In [1]: import numpy as np

In [2]: np.set_printoptions(precision=3, suppress=True, linewidth=100, legacy="1.25")

In [3]: def rd(a):
   ...:     return np.round(a, 3) + 0
   ...: 

In [4]: Z = np.array([[4, 3, 5], [4, 0, 2]])

In [5]: F = np.repeat(Z, 30 // 2, axis=0)

In [6]: rng = np.random.default_rng(8628)

In [7]: F = F + 0.05 * rng.normal(size=F.shape)

In [8]: rd(F)
Out[8]: 
array([[ 3.987,  2.989,  4.991],
       [ 3.962,  2.945,  4.933],
       [ 3.965,  3.026,  4.971],
       [ 3.994,  3.054,  4.896],
       [ 3.989,  2.969,  4.994],
       [ 3.956,  3.064,  4.936],
       [ 4.01 ,  2.958,  5.04 ],
       [ 4.006,  2.999,  5.061],
       [ 4.039,  3.048,  5.095],
       [ 3.952,  3.059,  5.088],
       [ 3.936,  3.051,  5.074],
       [ 3.982,  3.009,  5.045],
       [ 3.951,  2.932,  5.044],
       [ 3.834,  2.974,  5.016],
       [ 4.009,  3.004,  5.045],
       [ 4.088,  0.052,  2.005],
       [ 4.043,  0.01 ,  2.027],
       [ 4.037,  0.029,  1.939],
       [ 3.987,  0.028,  1.984],
       [ 4.067, -0.04 ,  1.979],
       [ 4.052, -0.007,  2.03 ],
       [ 4.052,  0.052,  1.992],
       [ 4.061, -0.065,  1.957],
       [ 3.963, -0.045,  1.878],
       [ 3.993, -0.035,  1.888],
       [ 4.001, -0.042,  1.996],
       [ 3.978,  0.071,  1.969],
       [ 4.061, -0.039,  1.957],
       [ 4.081,  0.025,  2.008],
       [ 3.984, -0.008,  2.065]])

In [9]: x = np.array([2, 0, -1])

In [10]: rd(F @ np.eye(3)[1])
Out[10]: 
array([ 2.989,  2.945,  3.026,  3.054,  2.969,  3.064,  2.958,  2.999,  3.048,  3.059,  3.051,
        3.009,  2.932,  2.974,  3.004,  0.052,  0.01 ,  0.029,  0.028, -0.04 , -0.007,  0.052,
       -0.065, -0.045, -0.035, -0.042,  0.071, -0.039,  0.025, -0.008])

In [11]: M2 = np.array([[1, 1], [1, -1]])

In [12]: X = np.kron(M2, np.kron(M2, M2))[rng.permutation(8)][:7]

In [13]: X
Out[13]: 
array([[ 1, -1, -1,  1, -1,  1,  1, -1],
       [ 1, -1,  1, -1,  1, -1,  1, -1],
       [ 1, -1,  1, -1, -1,  1, -1,  1],
       [ 1,  1, -1, -1, -1, -1,  1,  1],
       [ 1,  1, -1, -1,  1,  1, -1, -1],
       [ 1,  1,  1,  1,  1,  1,  1,  1],
       [ 1, -1, -1,  1,  1, -1, -1,  1]])

In [14]: T = np.stack([X, -1 * X, X[::-1]])

In [15]: np.linalg.matrix_rank(T.reshape(3, -1))
Out[15]: 2

In [16]: rd(np.linalg.norm(T, axis=(1, 2)))
Out[16]: array([7.483, 7.483, 7.483])

In [17]: M2 = np.array([[3, 1, 2],
    ...:     [0, -3, 3],
    ...:     [1, 0, 0],
    ...:     [3, 3, 1],
    ...:     [1, 1, -3],
    ...:     [3, -3, 0],
    ...:     [-1, -3, -3],
    ...:     [0, -3, 1]])

In [18]: np.einsum("ij->j", X)
Out[18]: array([ 7, -1, -1, -1,  1,  1,  1,  1])

In [19]: np.einsum("ik,kj->ij", X, M2)
Out[19]: 
array([[ 6,  3, -1],
       [-2,  5, -9],
       [ 4, -3,  5],
       [-6, -9,  5],
       [ 4, -1,  3],
       [10, -7,  1],
       [ 4, 11,  1]])

In [20]: np.vstack([X, M2.T]).shape
Out[20]: (10, 8)

In [21]: np.linalg.matrix_rank(np.vstack([X, M2.T]))
Out[21]: 8

In [22]: X @ M2
Out[22]: 
array([[ 6,  3, -1],
       [-2,  5, -9],
       [ 4, -3,  5],
       [-6, -9,  5],
       [ 4, -1,  3],
       [10, -7,  1],
       [ 4, 11,  1]])

In [23]: np.einsum("ik,kj->ji", X, M2)
Out[23]: 
array([[ 6, -2,  4, -6,  4, 10,  4],
       [ 3,  5, -3, -9, -1, -7, 11],
       [-1, -9,  5,  5,  3,  1,  1]])

In [24]: rd(X.mean(axis=0))
Out[24]: array([ 1.   , -0.143, -0.143, -0.143,  0.143,  0.143,  0.143,  0.143])

In [25]: np.unravel_index(np.abs(X).argmax(), X.shape)
Out[25]: (0, 0)

In [26]: np.linalg.matrix_rank(X)
Out[26]: 7

In [27]: np.diff(X, axis=0)
Out[27]: 
array([[ 0,  0,  2, -2,  2, -2,  0,  0],
       [ 0,  0,  0,  0, -2,  2, -2,  2],
       [ 0,  2, -2,  0,  0, -2,  2,  0],
       [ 0,  0,  0,  0,  2,  2, -2, -2],
       [ 0,  0,  2,  2,  0,  0,  2,  2],
       [ 0, -2, -2,  0,  0, -2, -2,  0]])

In [28]: M2 = X / np.linalg.norm(X, axis=1, keepdims=True)

In [29]: cov = M2 @ M2.T

In [30]: (cov - 2 * np.eye(7)).round(6).argmax(axis=1)
Out[30]: array([1, 0, 0, 0, 0, 0, 0])

In [31]: (np.abs(cov) > 0.9).astype(int)
Out[31]: 
array([[1, 0, 0, 0, 0, 0, 0],
       [0, 1, 0, 0, 0, 0, 0],
       [0, 0, 1, 0, 0, 0, 0],
       [0, 0, 0, 1, 0, 0, 0],
       [0, 0, 0, 0, 1, 0, 0],
       [0, 0, 0, 0, 0, 1, 0],
       [0, 0, 0, 0, 0, 0, 1]])

In [32]: np.argwhere(np.triu(np.abs(cov) > 0.95, 1))
Out[32]: array([], shape=(0, 2), dtype=int64)

In [33]: x = np.array([2, 2, 2, 0, 2, 2, 0, 1])

In [34]: h = np.maximum(X @ x, 0)

In [35]: rd(np.tanh(X @ x))
Out[35]: array([-0.995,  0.762,  0.995, -0.762,  1.   ,  1.   , -0.762])

In [36]: A = np.loadtxt("mat.csv", delimiter=",")

In [37]: A
Out[37]: 
array([[-4., -5.,  3.,  3.,  0.,  2., -1.,  5.,  3.,  2.],
       [-5., -4., -5.,  3.,  3.,  0.,  2., -1.,  5.,  3.],
       [ 3., -5., -4., -5.,  3.,  3.,  0.,  2., -1.,  5.],
       [ 3.,  3., -5., -4., -5.,  3.,  3.,  0.,  2., -1.],
       [ 0.,  3.,  3., -5., -4., -5.,  3.,  3.,  0.,  2.],
       [ 2.,  0.,  3.,  3., -5., -4., -5.,  3.,  3.,  0.],
       [-1.,  2.,  0.,  3.,  3., -5., -4., -5.,  3.,  3.],
       [ 5., -1.,  2.,  0.,  3.,  3., -5., -4., -5.,  3.],
       [ 3.,  5., -1.,  2.,  0.,  3.,  3., -5., -4., -5.],
       [ 2.,  3.,  5., -1.,  2.,  0.,  3.,  3., -5., -4.]])

In [38]: vals, evecs = np.linalg.eigh(A)

In [39]: x = np.array([3, 3, 1, 0, -1, 0, -2, -1, 3, -2])

In [40]: rd(np.linalg.eigvalsh(A[1:, 1:]))
Out[40]: array([-16.2  , -14.479, -14.028,  -7.988,  -2.43 ,  -1.141,   1.051,   7.558,  11.657])

In [41]: (np.sign(evecs[:, -1].round(6)) == np.sign(evecs[0, -1].round(6))).astype(int)
Out[41]: array([1, 0, 1, 0, 1, 1, 0, 1, 0, 1])

In [42]: rd(x @ A @ x / (x @ x)), rd(vals[0]), rd(vals[-1])
Out[42]: (-4.316, -17.965, 12.591)
